$ python3 -q
>>> import numpy as np
>>> np.set_printoptions(precision=1, suppress=True, linewidth=200)
>>> def tidy(a):
...     return np.round(a, 1) + 0
... 
>>> rng = np.random.default_rng(396456)
>>> X = rng.normal(size=(23, 7)) + 20 * np.array([0, 9, 9, 2, 2, 5, 4])
>>> tidy(X)
array([[  0.7, 178.1, 179.9,  40.4,  39.4,  98.9,  81. ],
       [ -1.9, 179.6, 180.7,  40.9,  39.4, 100.5,  82.2],
       [  0. , 180.6, 180.5,  39.3,  39. , 100.5,  80.6],
       [  0.4, 178.5, 179.9,  40.2,  39.9, 100.1,  81.7],
       [  0.5, 180.6, 181.9,  39.5,  40.7,  98.6,  79.7],
       [ -1.7, 178.2, 179.3,  39.9,  40.8, 101.6,  79.6],
       [  2.3, 180.1, 178.9,  39.4,  40.1,  98.8,  81.5],
       [ -0.2, 181. , 177.6,  40.7,  41.4,  99.2,  80.7],
       [ -1.2, 181.1, 178.6,  40.8,  41.2,  99.4,  79.4],
       [  1.4, 180.1, 179.6,  40.8,  41. , 101.1,  81.2],
       [  1.5, 178.8, 181.6,  40.1,  39.2, 100. ,  79.1],
       [ -0.7, 180.2, 180.4,  41.5,  39.8,  96.9,  79.7],
       [  1.5, 180.2, 179.4,  40.6,  40.6, 100.4,  81. ],
       [ -0.1, 179.7, 180. ,  40. ,  41.4,  99.4,  79.6],
       [ -1.3, 178.8, 180. ,  38.9,  37.8,  99. ,  81.2],
       [ -1. , 180.5, 180.8,  40.6,  39.2,  98. ,  80.6],
       [ -0.8, 179.1, 180.3,  40.2,  40.2,  98.2,  79.1],
       [ -1.6, 181.6, 180.1,  38.6,  39.2,  99.8,  79.8],
       [ -0.6, 180.9, 178.2,  39.4,  40.5,  99.4,  82.5],
       [ -1.3, 180. , 180.3,  41.1,  39.4, 100.3,  81.6],
       [ -0.3, 181.6, 182.4,  41.3,  39.8,  99.8,  80.7],
       [  0.5, 179.3, 179.5,  39.8,  41.9, 100.7,  80.7],
       [  0.3, 178.8, 180.5,  38.9,  38.9, 100.2,  80. ]])
>>> proj = X @ np.linalg.solve(X.T @ X, X.T)
>>> tidy(proj @ X[:, 1])
array([178.1, 179.6, 180.6, 178.5, 180.6, 178.2, 180.1, 181. , 181.1, 180.1, 178.8, 180.2, 180.2, 179.7, 178.8, 180.5, 179.1, 181.6, 180.9, 180. , 181.6, 179.3, 178.8])
>>> tidy(np.diag(proj))
array([0.2, 0.3, 0.2, 0.2, 0.4, 0.5, 0.4, 0.3, 0.4, 0.3, 0.4, 0.4, 0.2, 0.2, 0.3, 0.2, 0.2, 0.5, 0.4, 0.2, 0.2, 0.3, 0.2])
>>> tidy(np.trace(proj))
np.float64(7.0)
>>> x0 = np.array([-2, -2, -2, 2, 2, 0, 2])
>>> y = X @ x0
>>> b, lr = np.zeros(7), 1 / np.linalg.norm(X, 2) ** 2
>>> for i in range(3):
...     b -= lr * X.T @ (X @ b - y)
...     if i % 1 == 0: print(i, round(np.linalg.norm(X @ b - y), 1))
... 
0 22.5
1 22.5
2 22.5
>>> tidy(b)
array([ 0. , -0.8, -0.8, -0.2, -0.2, -0.5, -0.4])
>>> O, R = np.linalg.qr(X)
>>> np.allclose(R.T @ R, X.T @ X)
True
>>> O.shape, R.shape
((23, 7), (7, 7))
>>> tidy(np.abs(np.diag(R)))
array([  5.5, 854. ,   7.2,   3.7,   3.9,   5.3,   4.1])
>>> m1 = np.array([[0, 2, -2, 1, -2, 2, -1, -1, 0, 2],
...     [-1, 2, 0, 1, -1, 0, 2, -2, 0, -1],
...     [-1, 2, 2, -1, -2, 2, 2, 0, 2, -2],
...     [2, 0, 1, -2, -2, -2, 1, -2, 2, 0],
...     [1, -2, -1, 1, -1, -2, 1, 2, -2, 0],
...     [0, 2, -2, 2, -2, 0, -2, 2, -1, 2],
...     [0, 1, -2, 2, 1, 0, 2, -2, -1, 1],
...     [0, 0, -1, 0, 2, -2, 1, 1, 2, -1]]) * (rng.random((8, 10)) < 0.3)
>>> m1
array([[ 0,  0,  0,  0,  0,  0,  0,  0,  0,  2],
       [-1,  0,  0,  1,  0,  0,  0, -2,  0, -1],
       [ 0,  0,  2,  0,  0,  2,  0,  0,  0,  0],
       [ 2,  0,  0,  0,  0,  0,  0,  0,  0,  0],
       [ 0,  0,  0,  1,  0, -2,  1,  0,  0,  0],
       [ 0,  2, -2,  0,  0,  0, -2,  0,  0,  0],
       [ 0,  1, -2,  2,  0,  0,  2,  0,  0,  0],
       [ 0,  0,  0,  0,  0,  0,  0,  0,  0,  0]])
>>> Uu, sig, Vt = np.linalg.svd(m1)
>>> V = Vt[:(sig > 1e-8).sum()]
>>> x0 = m1[6] + 5 * m1[4] + rng.integers(2) * np.eye(10)[6]
>>> x0
array([  0.,   1.,  -2.,   7.,   0., -10.,   8.,   0.,   0.,   0.])
>>> np.allclose(V.T @ V @ x0, x0)
False
>>> tidy(np.linalg.norm(x0 - V.T @ V @ x0))
np.float64(0.4)
>>> tidy(V.T @ V)
array([[ 1. ,  0. ,  0. ,  0. ,  0. ,  0. ,  0. ,  0. ,  0. ,  0. ],
       [ 0. ,  0.7,  0. ,  0.3,  0. ,  0. , -0.2,  0.2,  0. ,  0. ],
       [ 0. ,  0. ,  1. ,  0.1,  0. ,  0. ,  0. ,  0. ,  0. ,  0. ],
       [ 0. ,  0.3,  0.1,  0.6,  0. , -0.1,  0.3, -0.2,  0. ,  0. ],
       [ 0. ,  0. ,  0. ,  0. ,  0. ,  0. ,  0. ,  0. ,  0. ,  0. ],
       [ 0. ,  0. ,  0. , -0.1,  0. ,  1. ,  0. ,  0. ,  0. ,  0. ],
       [ 0. , -0.2,  0. ,  0.3,  0. ,  0. ,  0.8,  0.1,  0. ,  0. ],
       [ 0. ,  0.2,  0. , -0.2,  0. ,  0. ,  0.1,  0.9,  0. ,  0. ],
       [ 0. ,  0. ,  0. ,  0. ,  0. ,  0. ,  0. ,  0. ,  0. ,  0. ],
       [ 0. ,  0. ,  0. ,  0. ,  0. ,  0. ,  0. ,  0. ,  0. ,  1. ]])
